$ python3 -q
>>> import numpy as np
>>> np.set_printoptions(precision=1, suppress=True, linewidth=200)
>>> r0 = np.array([0, 0, 0, 1]) + 0.5
>>> W0 = np.outer(r0, r0) / (r0 @ r0)
>>> W0
array([[0.1, 0.1, 0.1, 0.2],
       [0.1, 0.1, 0.1, 0.2],
       [0.1, 0.1, 0.1, 0.2],
       [0.2, 0.2, 0.2, 0.8]])
>>> x = np.array([-1, 2, 1, 0])
>>> round((x - W0 @ x) @ (W0 @ x), 1)
np.float64(-0.0)
>>> W0 @ x
array([0.2, 0.2, 0.2, 0.5])
>>> np.trace(W0)
np.float64(1.0)
>>> np.linalg.eigvalsh(2 * W0 - np.eye(4))
array([-1., -1., -1.,  1.])
>>> np.eye(4) - W0
array([[ 0.9, -0.1, -0.1, -0.2],
       [-0.1,  0.9, -0.1, -0.2],
       [-0.1, -0.1,  0.9, -0.2],
       [-0.2, -0.2, -0.2,  0.2]])
>>> (W0 - W0.T) / 2
array([[0., 0., 0., 0.],
       [0., 0., 0., 0.],
       [0., 0., 0., 0.],
       [0., 0., 0., 0.]])
>>> w, evecs = np.linalg.eigh(W0)
>>> x = np.array([2, 0, -3, -1])
>>> evecs * np.abs(w) @ evecs.T
array([[0.1, 0.1, 0.1, 0.2],
       [0.1, 0.1, 0.1, 0.2],
       [0.1, 0.1, 0.1, 0.2],
       [0.2, 0.2, 0.2, 0.7]])
>>> (np.sign(evecs[:, -1].round(6)) == np.sign(evecs[0, -1].round(6))).astype(int)
array([1, 1, 1, 1])
>>> cent = np.array([[-0.7, 2.1, 0.5, -0.3]])
>>> rng = np.random.default_rng(345462)
>>> arr = np.array([[1],
...     [1],
...     [4],
...     [0],
...     [0],
...     [3],
...     [9],
...     [4],
...     [3],
...     [6],
...     [8],
...     [8],
...     [1],
...     [0],
...     [6],
...     [8]]) @ cent + 0.1 * rng.normal(size=(16, 4))
>>> arr.round(1) + 0
array([[-0.7,  2.2,  0.5, -0.3],
       [-0.6,  2.1,  0.5, -0.1],
       [-2.8,  8.2,  1.9, -1.2],
       [ 0. ,  0.1,  0.1,  0.1],
       [ 0.1,  0. ,  0. , -0.1],
       [-2. ,  6.4,  1.5, -0.9],
       [-6.5, 18.9,  4.4, -2.7],
       [-2.9,  8.1,  2. , -1.2],
       [-2.1,  6.2,  1.4, -0.7],
       [-4.2, 12.6,  3.1, -1.9],
       [-5.7, 16.7,  4.2, -2.3],
       [-5.6, 16.5,  4.1, -2.3],
       [-0.5,  2.3,  0.4, -0.3],
       [-0.2, -0.2, -0.1, -0.1],
       [-4.2, 12.6,  3.1, -1.7],
       [-5.5, 16.8,  3.9, -2.4]])
>>> G = arr.T @ arr
>>> G
array([[ 196.6, -584. , -140.5,   82.8],
       [-584. , 1736.7,  417.7, -246.1],
       [-140.5,  417.7,  100.7,  -59.2],
       [  82.8, -246.1,  -59.2,   35. ]])
>>> np.allclose(G, G.T)
True
>>> (arr @ arr.T).shape
(16, 16)
>>> np.linalg.svd(arr, compute_uv=False) ** 2
array([2068.5,    0.2,    0.2,    0.1])
>>> np.linalg.eigvalsh(G)[::-1]
array([2068.5,    0.2,    0.2,    0.1])
>>> Y = G + rng.integers(-2, 3, (4, 1)) @ rng.integers(-2, 3, (1, 4))
>>> Y
array([[ 195.6, -582. , -142.5,   83.8],
       [-586. , 1740.7,  413.7, -244.1],
       [-141.5,  419.7,   98.7,  -58.2],
       [  82.8, -246.1,  -59.2,   35. ]])
>>> np.linalg.matrix_rank(Y - G, tol=1e-8)
np.int64(1)
>>> Y - G
array([[-1.,  2., -2.,  1.],
       [-2.,  4., -4.,  2.],
       [-1.,  2., -2.,  1.],
       [ 0.,  0.,  0.,  0.]])
>>> np.round(np.linalg.svd(Y - G, compute_uv=False), 1) + 0
array([7.7, 0. , 0. , 0. ])
>>> Uu, sig, Vh = np.linalg.svd(arr)
>>> sig
array([45.5,  0.5,  0.4,  0.3])
>>> Y = Uu[:, :1] @ np.diag(sig[:1]) @ Vh[:1]
>>> np.round(np.linalg.norm(arr - Y, 2), 1), round(sig[1], 1)
(np.float64(0.5), np.float64(0.5))
>>> round(np.abs(arr - Y).max(), 1)
np.float64(0.2)
>>> np.round(np.linalg.norm(arr - Y) / np.linalg.norm(arr), 1)
np.float64(0.0)
>>> lab = arr[:, 3] > np.median(arr[:, 3])
>>> r0 = arr[lab].mean(axis=0) - arr[~lab].mean(axis=0)
>>> ((arr - arr.mean(axis=0)) @ r0 > 0).astype(int)
array([1, 1, 0, 1, 1, 1, 0, 0, 1, 0, 0, 0, 1, 1, 0, 0])
>>> np.argsort(-np.abs(r0).round(6), kind="stable")
array([1, 0, 2, 3])
>>> r0
array([  3.9, -11.4,  -2.8,   1.7])
>>> X = np.load("run14.npy")
>>> X
array([[3, 2, 2, 0],
       [0, 1, 0, 1],
       [0, 0, 1, 2],
       [0, 0, 0, 1]])
>>> np.unique(W0.round(6), axis=0).shape
(2, 4)
>>> np.linalg.matrix_rank(X - X[0, 0] * np.eye(4))
np.int64(3)
>>> X @ X
array([[9, 8, 8, 6],
       [0, 1, 0, 2],
       [0, 0, 1, 4],
       [0, 0, 0, 1]])
>>> np.sort(np.linalg.eigvals(X))
array([1., 1., 1., 3.])
>>> (X + X.T) / 2
array([[3. , 1. , 1. , 0. ],
       [1. , 1. , 0. , 0.5],
       [1. , 0. , 1. , 1. ],
       [0. , 0.5, 1. , 1. ]])
>>> Y = np.array([[-1]])
>>> cent = np.array([[2, 9, 7, 9, 4],
...     [5, 6, 6, 2, 1],
...     [1, 3, 2, 2, 7],
...     [9, 4, 0, 9, 7],
...     [8, 1, 7, 1, 7]])
>>> F = np.block([[Y, np.zeros((1, 5))], [np.zeros((5, 1)), cent]])
>>> F
array([[-1.,  0.,  0.,  0.,  0.,  0.],
       [ 0.,  2.,  9.,  7.,  9.,  4.],
       [ 0.,  5.,  6.,  6.,  2.,  1.],
       [ 0.,  1.,  3.,  2.,  2.,  7.],
       [ 0.,  9.,  4.,  0.,  9.,  7.],
       [ 0.,  8.,  1.,  7.,  1.,  7.]])
>>> lab = rng.permutation(6)
>>> lab
array([2, 4, 0, 5, 3, 1])
>>> Y = F[lab][:, lab]
>>> Y
array([[ 6.,  2.,  0.,  1.,  6.,  5.],
       [ 4.,  9.,  0.,  7.,  0.,  9.],
       [ 0.,  0., -1.,  0.,  0.,  0.],
       [ 1.,  1.,  0.,  7.,  7.,  8.],
       [ 3.,  2.,  0.,  7.,  2.,  1.],
       [ 9.,  9.,  0.,  4.,  7.,  2.]])
>>> np.trace(Y)
np.float64(25.0)
>>> np.diag(Y)
array([ 6.,  9., -1.,  7.,  2.,  2.])
>>> np.sort(np.abs(np.linalg.eigvals(Y)))
array([ 1. ,  4.3,  5.5,  5.5,  7. , 24. ])
>>> r0 = np.array([4, 0])
>>> np.correlate(X[1], X[3], "full")
array([0, 1, 0, 1, 0, 0, 0])
>>> np.cross(X[1, :3], X[3, :3])
array([0, 0, 0])
>>> Y = F / np.linalg.norm(F, axis=1, keepdims=True)
>>> G = Y @ Y.T
>>> (G - 2 * np.eye(6)).round(6).argmax(axis=1)
array([1, 2, 1, 5, 3, 2])
>>> G
array([[1. , 0. , 0. , 0. , 0. , 0. ],
       [0. , 1. , 0.8, 0.7, 0.7, 0.6],
       [0. , 0.8, 1. , 0.6, 0.6, 0.7],
       [0. , 0.7, 0.6, 1. , 0.7, 0.7],
       [0. , 0.7, 0.6, 0.7, 1. , 0.7],
       [0. , 0.6, 0.7, 0.7, 0.7, 1. ]])
>>> (np.abs(G) > 0.9).astype(int)
array([[1, 0, 0, 0, 0, 0],
       [0, 1, 0, 0, 0, 0],
       [0, 0, 1, 0, 0, 0],
       [0, 0, 0, 1, 0, 0],
       [0, 0, 0, 0, 1, 0],
       [0, 0, 0, 0, 0, 1]])
>>> np.linalg.norm(Y, axis=1)
array([1., 1., 1., 1., 1., 1.])
>>> np.argwhere(np.triu(np.abs(G) > 0.95, 1))
array([], shape=(0, 2), dtype=int64)
>>> K = np.loadtxt("a.csv", delimiter=",")
>>> K.round(1) + 0
array([[ 0.2,  0. ,  1.3,  1.4,  0.2,  0.6],
       [ 0. , -0.1,  0. ,  0.1,  1.1, -0.6],
       [ 1.3,  0. ,  0.7, -0.7,  0.3, -0.5],
       [ 1.4,  0.1, -0.7,  0.4, -0.8,  0.6],
       [ 0.2,  1.1,  0.3, -0.8,  0.6,  0.6],
       [ 0.6, -0.6, -0.5,  0.6,  0.6, -0.7]])
>>> w, evecs = np.linalg.eigh(K)
>>> x = np.array([0, 2, -2, 2, -1, 1])
>>> round(float(np.abs(K).sum(axis=1).max()), 1), np.abs(w).max()
(3.9, np.float64(2.0))
>>> np.round(evecs * np.abs(w) @ evecs.T, 1) + 0
array([[ 2. ,  0.1,  0. ,  0. ,  0. , -0.1],
       [ 0.1,  0.9,  0.2, -0.5,  0.2,  0.7],
       [ 0. ,  0.2,  1.7,  0.2,  0.3,  0.2],
       [ 0. , -0.5,  0.2,  1.7,  0. ,  0.3],
       [ 0. ,  0.2,  0.3,  0. ,  1.5, -0.5],
       [-0.1,  0.7,  0.2,  0.3, -0.5,  1.2]])
>>> r0, v = K[0], K[2]
>>> round(r0 @ r0, 1)
np.float64(4.0)
>>> round(float(r0 @ v), 1)
0.0
>>> pr = (r0 @ v) / (r0 @ r0) * r0
>>> np.round(np.outer(r0, v), 1) + 0
array([[ 0.2,  0. ,  0.1, -0.1,  0.1, -0.1],
       [ 0. ,  0. ,  0. ,  0. ,  0. ,  0. ],
       [ 1.7,  0. ,  0.9, -0.8,  0.4, -0.7],
       [ 1.8,  0. ,  1. , -0.9,  0.5, -0.7],
       [ 0.3,  0. ,  0.2, -0.1,  0.1, -0.1],
       [ 0.8,  0. ,  0.4, -0.4,  0.2, -0.3]])
>>> Y = np.array([[0, 2], [2, 0], [2, 0]])
>>> M = np.kron(np.eye(3, dtype=int), Y)
>>> M
array([[0, 2, 0, 0, 0, 0],
       [2, 0, 0, 0, 0, 0],
       [2, 0, 0, 0, 0, 0],
       [0, 0, 0, 2, 0, 0],
       [0, 0, 2, 0, 0, 0],
       [0, 0, 2, 0, 0, 0],
       [0, 0, 0, 0, 0, 2],
       [0, 0, 0, 0, 2, 0],
       [0, 0, 0, 0, 2, 0]])
>>> x = np.array([1, -1, -3, -2, -1, 2])
>>> target = M @ x
>>> target
array([-2,  2,  2, -4, -6, -6,  4, -2, -2])
>>> target = target + 0.1 * rng.normal(size=9)
>>> target
array([-1.9,  1.9,  1.9, -4. , -5.9, -5.9,  3.9, -2.1, -1.8])
>>> c, *_ = np.linalg.lstsq(M, target)
>>> np.round(M.T @ (target - M @ c), 1) + 0
array([0., 0., 0., 0., 0., 0.])
>>> [round(float(np.linalg.norm(np.linalg.solve(M.T @ M + lam * np.eye(6), M.T @ target))), 2) for lam in (0, 1, 10, 100)]
[4.39, 3.73, 1.67, 0.27]
>>> O, evecs = np.linalg.qr(M[:, :5])[0], np.linalg.qr(M[:, 5:])[0]
>>> sig = np.linalg.svd(O.T @ evecs, compute_uv=False)
>>> round(np.linalg.norm(O @ O.T - evecs @ evecs.T, 2), 1)
np.float64(1.0)
>>> proj = M @ np.linalg.solve(M.T @ M, M.T)
>>> np.diag(proj)
array([1. , 0.5, 0.5, 1. , 0.5, 0.5, 1. , 0.5, 0.5])
>>> proj @ M[:, 2]
array([0., 0., 0., 0., 2., 2., 0., 0., 0.])
>>> np.trace(proj)
np.float64(6.0)
>>> np.linalg.matrix_rank(np.eye(9) - proj)
np.int64(3)
>>> proj
array([[1. , 0. , 0. , 0. , 0. , 0. , 0. , 0. , 0. ],
       [0. , 0.5, 0.5, 0. , 0. , 0. , 0. , 0. , 0. ],
       [0. , 0.5, 0.5, 0. , 0. , 0. , 0. , 0. , 0. ],
       [0. , 0. , 0. , 1. , 0. , 0. , 0. , 0. , 0. ],
       [0. , 0. , 0. , 0. , 0.5, 0.5, 0. , 0. , 0. ],
       [0. , 0. , 0. , 0. , 0.5, 0.5, 0. , 0. , 0. ],
       [0. , 0. , 0. , 0. , 0. , 0. , 1. , 0. , 0. ],
       [0. , 0. , 0. , 0. , 0. , 0. , 0. , 0.5, 0.5],
       [0. , 0. , 0. , 0. , 0. , 0. , 0. , 0.5, 0.5]])
>>> Y = np.c_[M[:, :2] @ np.array([[0, -2], [2, 2]]), np.array([0, -1, -1, 1, -1, 1, 1, 0, -1])]
>>> Y
array([[ 4,  4,  0],
       [ 0, -4, -1],
       [ 0, -4, -1],
       [ 0,  0,  1],
       [ 0,  0, -1],
       [ 0,  0,  1],
       [ 0,  0,  1],
       [ 0,  0,  0],
       [ 0,  0, -1]])
>>> np.linalg.matrix_rank(Y)
np.int64(3)
>>> np.linalg.lstsq(M, Y[:, 0])[0]
array([0., 2., 0., 0., 0., 0.])
>>> np.round(np.linalg.norm(Y - M @ np.linalg.lstsq(M, Y)[0], axis=0), 1) + 0
array([0. , 0. , 1.6])
